$ python -q
>>> import numpy as np
>>> np.set_printoptions(precision=1, suppress=True, linewidth=160, floatmode="fixed")
>>> feats = np.load("case18.npy")
>>> feats
array([[ 0.0,  0.0,  0.0],
       [-1.0,  3.0,  0.0],
       [ 0.0,  0.0, -1.0]])
>>> # triangular, det is the product of the diagonal
>>> U, sv, Vh = np.linalg.svd(feats)
>>> vecs = Vh[:(sv > 1e-8).sum()]
>>> rng = np.random.default_rng(661)
>>> vec = feats[2] + 3 * feats[1] + rng.integers(2) * np.eye(3)[2]
>>> vec
array([-3.0,  9.0, -1.0])
>>> np.linalg.matrix_rank(np.vstack([feats, vec]))
np.int64(2)
>>> np.allclose(vecs.T @ vecs @ vec, vec)
True
>>> np.round(np.linalg.det(2 * feats), 1), round(np.linalg.det(feats), 1)
(np.float64(0.0), np.float64(0.0))
>>> round(float(np.linalg.det(feats.T)), 1)
0.0
>>> np.poly(feats)
array([ 1.0, -2.0, -3.0,  0.0])
>>> round(float(np.linalg.det(feats[::-1])), 1)
0.0
>>> np.einsum("ii->", feats)
np.float64(2.0)
>>> feats @ feats
array([[ 0.0,  0.0,  0.0],
       [-3.0,  9.0,  0.0],
       [ 0.0,  0.0,  1.0]])
>>> np.linalg.matrix_rank(feats - feats[0, 0] * np.eye(3))
np.int64(2)
>>> np.sort(np.linalg.eigvals(feats))
array([-1.0,  0.0,  3.0])
>>> E = np.loadtxt("sample14.csv", delimiter=",")
>>> E
array([[1.0, 1.0, 3.0, 1.0],
       [1.0, 0.0, 1.0, 0.0],
       [2.0, 0.0, 2.0, 2.0],
       [3.0, 3.0, 1.0, 2.0],
       [3.0, 0.0, 0.0, 0.0]])
>>> hat = E @ np.linalg.solve(E.T @ E, E.T)
>>> np.round(np.linalg.eigvalsh(hat), 1) + 0
array([0.0, 1.0, 1.0, 1.0, 1.0])
>>> np.diag(hat)
array([0.9, 0.3, 1.0, 1.0, 0.9])
>>> A = np.load("out6.npy")
>>> A
array([[ 1.8,  0.5, -1.0, -1.5,  0.9],
       [-0.9, -1.0, -0.4,  0.8,  0.4],
       [-0.2,  0.1,  0.4,  1.3, -0.9],
       [ 0.5, -0.6, -0.4, -0.4, -0.2],
       [ 0.2, -1.3, -1.9,  0.7, -0.3],
       [-0.3, -2.5,  0.2, -0.8, -1.1],
       [-2.0, -0.8,  1.0, -1.4, -0.4],
       [-1.0,  0.5, -0.4,  0.5, -0.5]])
>>> vec = np.array([0, -3, 3, -2, 0])
>>> rhs = A @ vec
>>> np.round(np.linalg.lstsq(A, rhs)[0], 1) + 0
array([ 0.0, -3.0,  3.0, -2.0,  0.0])
>>> np.round(np.linalg.solve(A.T @ A, A.T @ rhs), 1) + 0
array([ 0.0, -3.0,  3.0, -2.0,  0.0])
>>> rhs = rhs + 0.3 * rng.normal(size=8)
>>> rhs
array([-1.4, -0.1, -1.5,  1.2, -3.1,  9.7,  8.1, -3.3])
>>> c, *_ = np.linalg.lstsq(A, rhs)
>>> np.round(np.linalg.norm(rhs - A @ c), 1)
np.float64(0.2)
>>> [round(float(np.linalg.norm(np.linalg.solve(A.T @ A + lam * np.eye(5), A.T @ rhs))), 2) for lam in (0, 1, 10, 100)]
[4.49, 3.86, 2.1, 0.41]
>>> np.round(A.T @ (rhs - A @ c), 1) + 0
array([0.0, 0.0, 0.0, 0.0, 0.0])
>>> c.round()
array([-0.0, -3.0,  3.0, -2.0, -0.0])
>>> U, sv, Vh = np.linalg.svd(feats)
>>> sv
array([3.2, 1.0, 0.0])
>>> B = U[:, :2] @ np.diag(sv[:2]) @ Vh[:2]
>>> B
array([[ 0.0,  0.0,  0.0],
       [-1.0,  3.0,  0.0],
       [ 0.0,  0.0, -1.0]])
>>> np.linalg.matrix_rank(B)
np.int64(2)
>>> mat = np.loadtxt("w.csv", delimiter=",")
>>> mat
array([[0.0, 0.0, 0.0, 5.0, 0.0],
       [0.0, 0.0, 0.0, 0.0, 1.0],
       [2.0, 0.0, 0.0, 0.0, 0.0],
       [0.0, 5.0, 0.0, 0.0, 0.0],
       [0.0, 0.0, 0.0, 0.0, 0.0]])
>>> # rows and columns are dependent
>>> np.linalg.pinv(mat)
array([[0.0, 0.0, 0.5, 0.0, 0.0],
       [0.0, 0.0, 0.0, 0.2, 0.0],
       [0.0, 0.0, 0.0, 0.0, 0.0],
       [0.2, 0.0, 0.0, 0.0, 0.0],
       [0.0, 1.0, 0.0, 0.0, 0.0]])
>>> mat.T @ mat
array([[ 4.0,  0.0,  0.0,  0.0,  0.0],
       [ 0.0, 25.0,  0.0,  0.0,  0.0],
       [ 0.0,  0.0,  0.0,  0.0,  0.0],
       [ 0.0,  0.0,  0.0, 25.0,  0.0],
       [ 0.0,  0.0,  0.0,  0.0,  1.0]])
>>> np.linalg.norm(mat, axis=0)
array([2.0, 5.0, 0.0, 5.0, 1.0])
>>> mat[:, 3] @ mat[:, 1]
np.float64(0.0)
>>> mat @ mat.T
array([[25.0,  0.0,  0.0,  0.0,  0.0],
       [ 0.0,  1.0,  0.0,  0.0,  0.0],
       [ 0.0,  0.0,  4.0,  0.0,  0.0],
       [ 0.0,  0.0,  0.0, 25.0,  0.0],
       [ 0.0,  0.0,  0.0,  0.0,  0.0]])
>>> gram = mat.T @ mat
>>> np.allclose(gram, gram.T)
True
>>> gram
array([[ 4.0,  0.0,  0.0,  0.0,  0.0],
       [ 0.0, 25.0,  0.0,  0.0,  0.0],
       [ 0.0,  0.0,  0.0,  0.0,  0.0],
       [ 0.0,  0.0,  0.0, 25.0,  0.0],
       [ 0.0,  0.0,  0.0,  0.0,  1.0]])
>>> np.trace(gram), (mat ** 2).sum()
(np.float64(55.0), np.float64(55.0))
